$ python -q
>>> import numpy as np
>>> np.set_printoptions(suppress=True, linewidth=140)
>>> tidy = lambda a: np.round(a, 3) + 0
>>> arr = np.load("x.npy")
>>> arr
array([[  1,  -1,   2,   2],
       [  2,  -2,   4,   4],
       [  6,  -6,  12,  12],
       [ -5,   5, -10, -10]])
>>> tidy(np.linalg.eigvals(arr))
array([1.+0.j, 0.+0.j, 0.+0.j, 0.+0.j])
>>> tidy(np.linalg.eigvals(arr).sum().real)
np.float64(1.0)
>>> np.kron(np.eye(2, dtype=int), arr)
array([[  1,  -1,   2,   2,   0,   0,   0,   0],
       [  2,  -2,   4,   4,   0,   0,   0,   0],
       [  6,  -6,  12,  12,   0,   0,   0,   0],
       [ -5,   5, -10, -10,   0,   0,   0,   0],
       [  0,   0,   0,   0,   1,  -1,   2,   2],
       [  0,   0,   0,   0,   2,  -2,   4,   4],
       [  0,   0,   0,   0,   6,  -6,  12,  12],
       [  0,   0,   0,   0,  -5,   5, -10, -10]])
>>> tidy(np.poly(arr))
array([ 1., -1.,  0.,  0.,  0.])
>>> tidy(np.linalg.det(arr.T))
np.float64(0.0)
>>> u = np.array([9, 1, 3, -8]) + 0.5
>>> A = np.eye(4) - 2 * np.outer(u, u) / (u @ u)
>>> tidy(A)
array([[-0.121, -0.177, -0.413,  0.885],
       [-0.177,  0.972, -0.065,  0.14 ],
       [-0.413, -0.065,  0.848,  0.326],
       [ 0.885,  0.14 ,  0.326,  0.301]])
>>> # equal to its transpose
>>> Q = A.astype(float).copy()
>>> for j in range(4):
...     Q[:, j] -= Q[:, :j] @ (Q[:, :j].T @ Q[:, j])
...     Q[:, j] /= np.linalg.norm(Q[:, j])
... 
>>> tidy(Q.T @ Q)
array([[1., 0., 0., 0.],
       [0., 1., 0., 0.],
       [0., 0., 1., 0.],
       [0., 0., 0., 1.]])
>>> tidy(Q.T @ A)
array([[1., 0., 0., 0.],
       [0., 1., 0., 0.],
       [0., 0., 1., 0.],
       [0., 0., 0., 1.]])
>>> tidy(Q)
array([[-0.121, -0.177, -0.413,  0.885],
       [-0.177,  0.972, -0.065,  0.14 ],
       [-0.413, -0.065,  0.848,  0.326],
       [ 0.885,  0.14 ,  0.326,  0.301]])
>>> K = np.load("m.npy")
>>> K
array([[0, 2, 0, 0, 0, 0],
       [0, 8, 0, 0, 0, 0],
       [1, 8, 0, 0, 0, 0],
       [0, 0, 0, 2, 0, 0],
       [0, 0, 0, 8, 0, 0],
       [0, 0, 1, 8, 0, 0],
       [0, 0, 0, 0, 0, 2],
       [0, 0, 0, 0, 0, 8],
       [0, 0, 0, 0, 1, 8]])
>>> left, sigma, vt = np.linalg.svd(K, full_matrices=False)
>>> tidy(left.T @ left)
array([[1., 0., 0., 0., 0., 0.],
       [0., 1., 0., 0., 0., 0.],
       [0., 0., 1., 0., 0., 0.],
       [0., 0., 0., 1., 0., 0.],
       [0., 0., 0., 0., 1., 0.],
       [0., 0., 0., 0., 0., 1.]])
>>> tidy(sigma)
array([11.51 , 11.51 , 11.51 ,  0.716,  0.716,  0.716])
>>> print(left.shape, sigma.shape, vt.shape)
(9, 6) (6,) (6, 6)
>>> tidy(np.sqrt((sigma ** 2).sum())), tidy(np.linalg.norm(K))
(np.float64(19.975), np.float64(19.975))
>>> np.allclose(left * sigma @ vt, K)
True
>>> tidy(np.cumsum(sigma ** 2) / np.sum(sigma ** 2))
array([0.332, 0.664, 0.996, 0.997, 0.999, 1.   ])
>>> (sigma > 1e-8).sum()
np.int64(6)
>>> print(tidy(left.T @ K @ vt.T))
[[11.51   0.     0.     0.     0.     0.   ]
 [ 0.    11.51   0.     0.     0.     0.   ]
 [ 0.     0.    11.51   0.     0.     0.   ]
 [ 0.     0.     0.     0.716  0.     0.   ]
 [ 0.     0.     0.     0.     0.716  0.   ]
 [ 0.     0.     0.     0.     0.     0.716]]
>>> tidy(sigma / sigma[0])
array([1.   , 1.   , 1.   , 0.062, 0.062, 0.062])
>>> x0 = np.array([-2, 1, -2, 3, -2, 2])
>>> h = np.maximum(K @ x0, 0)
>>> K * (h > 1e-9)[:, None]
array([[0, 2, 0, 0, 0, 0],
       [0, 8, 0, 0, 0, 0],
       [1, 8, 0, 0, 0, 0],
       [0, 0, 0, 2, 0, 0],
       [0, 0, 0, 8, 0, 0],
       [0, 0, 1, 8, 0, 0],
       [0, 0, 0, 0, 0, 2],
       [0, 0, 0, 0, 0, 8],
       [0, 0, 0, 0, 1, 8]])
>>> K.T @ h
array([  6, 116,  22, 380,  14, 248])
>>> print(tidy(np.tanh(K @ x0)))
[0.964 1.    1.    1.    1.    1.    0.999 1.    1.   ]
>>> out = np.c_[K[:, :1] @ np.array([[1]]), np.array([2, -2, 3, -2, 0, 3, -3, 0, 1])]
>>> out
array([[ 0,  2],
       [ 0, -2],
       [ 1,  3],
       [ 0, -2],
       [ 0,  0],
       [ 0,  3],
       [ 0, -3],
       [ 0,  0],
       [ 0,  1]])
>>> np.linalg.matrix_rank(np.c_[K, out])
np.int64(7)
>>> tidy(np.linalg.lstsq(K, out[:, 0])[0])
array([1., 0., 0., 0., 0., 0.])
